% ipython --no-banner

In [1]: import numpy as np

In [2]: from numpy import linalg as LA

In [3]: np.set_printoptions(precision=3, suppress=True, linewidth=120, floatmode="fixed")

In [4]: feats = np.loadtxt("sample13.csv", delimiter=",")

In [5]: feats
Out[5]: 
array([[-26.491, -19.978,  -1.356,   4.533],
       [-27.189, -20.010,  -1.123,   6.176],
       [-24.564, -18.823,  -0.670,   3.644],
       [-25.435, -19.271,   0.586,   4.573],
       [-25.263, -21.175,  -0.047,   4.509],
       [-26.353, -19.888,   0.697,   7.508],
       [-23.926, -19.910,   1.589,   4.773],
       [-26.131, -19.427,   0.426,   6.033],
       [-25.198, -19.360,  -0.256,   4.088],
       [-25.251, -19.886,  -0.018,   7.044],
       [-24.881, -21.374,   0.475,   5.892],
       [-24.596, -21.243,   0.477,   5.036],
       [-25.630, -19.504,   0.213,   4.470],
       [-25.158, -21.031,   1.220,   7.187],
       [-25.022, -19.547,  -0.708,   6.874],
       [-23.879, -18.156,  -1.233,   5.150],
       [-24.827, -19.563,  -0.290,   5.658],
       [-23.028, -19.645,  -1.917,   6.189],
       [-24.973, -21.121,  -0.513,   4.116],
       [-25.039, -21.032,  -0.684,   5.809],
       [-23.190, -20.172,   0.210,   4.660],
       [-25.411, -19.404,  -1.823,   1.909],
       [-23.627, -19.139,  -0.665,   4.845],
       [-23.835, -20.685,  -0.434,   6.212],
       [-25.650, -20.740,   0.462,   4.553],
       [-26.688, -20.906,   0.731,   4.829]])

In [6]: Ac = (feats - feats.mean(axis=0)) / feats.std(axis=0)

In [7]: Ac.std(axis=0)
Out[7]: array([1.000, 1.000, 1.000, 1.000])

In [8]: b = LA.lstsq(np.delete(Ac, 0, axis=1), Ac[:, 0])[0]

In [9]: b
Out[9]: array([ 0.122, -0.080, -0.017])

In [10]: d = LA.norm(feats[:, None] - feats[None], axis=-1)

In [11]: np.unravel_index(d.round(6).argmax(), d.shape)
Out[11]: (np.int64(13), np.int64(21))

In [12]: d.shape
Out[12]: (26, 26)

In [13]: np.flatnonzero(d[22] < d.mean() / 2)
Out[13]: array([15, 22])

In [14]: round(LA.norm(feats, 2) / LA.norm(feats), 3)
Out[14]: np.float64(0.999)

In [15]: round(np.log10(LA.cond(feats)))
Out[15]: 2

In [16]: LA.cond(feats) > 100
Out[16]: np.False_

In [17]: np.abs(LA.svd(feats)[2][-1])
Out[17]: array([0.463, 0.553, 0.689, 0.078])

In [18]: LA.matrix_rank(feats, rtol=0.1)
Out[18]: np.int64(1)

In [19]: np.round(LA.norm(feats) ** 2 / LA.norm(feats, 2) ** 2, 3)
Out[19]: np.float64(1.003)

In [20]: round(float(feats[17] @ feats[6]), 3)
Out[20]: 968.594

In [21]: round(LA.norm(feats, 1), 3), round(float(LA.norm(feats, np.inf)), 3)
Out[21]: (np.float64(651.235), 54.596)

In [22]: LA.norm(feats, axis=1).argmax()
Out[22]: np.int64(1)

In [23]: np.round(LA.norm(feats[17] - feats[6]), 3)
Out[23]: np.float64(3.895)
